>>> import numpy as np
>>> np.set_printoptions(suppress=True, linewidth=120)
>>> F = np.loadtxt("run9.csv", delimiter=",")
>>> F
array([[2., 2., 0., 1., 3.],
       [3., 2., 2., 0., 1.],
       [1., 3., 2., 2., 0.],
       [0., 1., 3., 2., 2.],
       [2., 0., 1., 3., 2.]])
>>> w1 = np.array([[1, -5, -3, -1],
...     [-3, 1, -2, -5],
...     [1, 1, 2, -1],
...     [-2, -4, 4, 0],
...     [5, -1, -2, -1]])
>>> beta = np.array([2, 0, -1, 0])
>>> act = np.maximum(F @ w1 + beta, 0)
>>> print(act)
[[11.  0.  0.  0.]
 [ 6.  0.  0.  0.]
 [ 0.  0.  2.  0.]
 [ 8.  0.  7.  0.]
 [ 9.  0.  3.  0.]]
>>> np.linalg.matrix_rank(act)
np.int64(2)
>>> W2 = np.array([[8, -8], [5, 9], [-1, -6], [5, 9]])
>>> act @ W2
array([[  88.,  -88.],
       [  48.,  -48.],
       [  -2.,  -12.],
       [  57., -106.],
       [  69.,  -90.]])
>>> A2 = act / np.sqrt((act ** 2).mean(axis=1, keepdims=True))
>>> np.round(act - act.mean(axis=1, keepdims=True), 1)
array([[ 8.2, -2.8, -2.8, -2.8],
       [ 4.5, -1.5, -1.5, -1.5],
       [-0.5, -0.5,  1.5, -0.5],
       [ 4.2, -3.8,  3.2, -3.8],
       [ 6. , -3. ,  0. , -3. ]])
>>> A2[4].round(1)
array([1.9, 0. , 0.6, 0. ])
>>> np.round(np.fft.fft(F[0]), 1)
array([ 8. +0.j ,  2.7+1.5j, -1.7-0.4j, -1.7+0.4j,  2.7-1.5j])
>>> (F @ F)[0]
array([16.,  9., 10., 13., 16.])
>>> F @ np.ones(5)
array([8., 8., 8., 8., 8.])
>>> np.allclose(F @ F.T, F.T @ F)
True
>>> x = np.array([-1, -2, -5, -9, -2])
>>> rhs = F @ x
>>> rhs
array([-21., -19., -35., -39., -38.])
>>> np.round(np.linalg.solve(F, rhs + F[:, 4]), 1)
array([-1., -2., -5., -9., -1.])
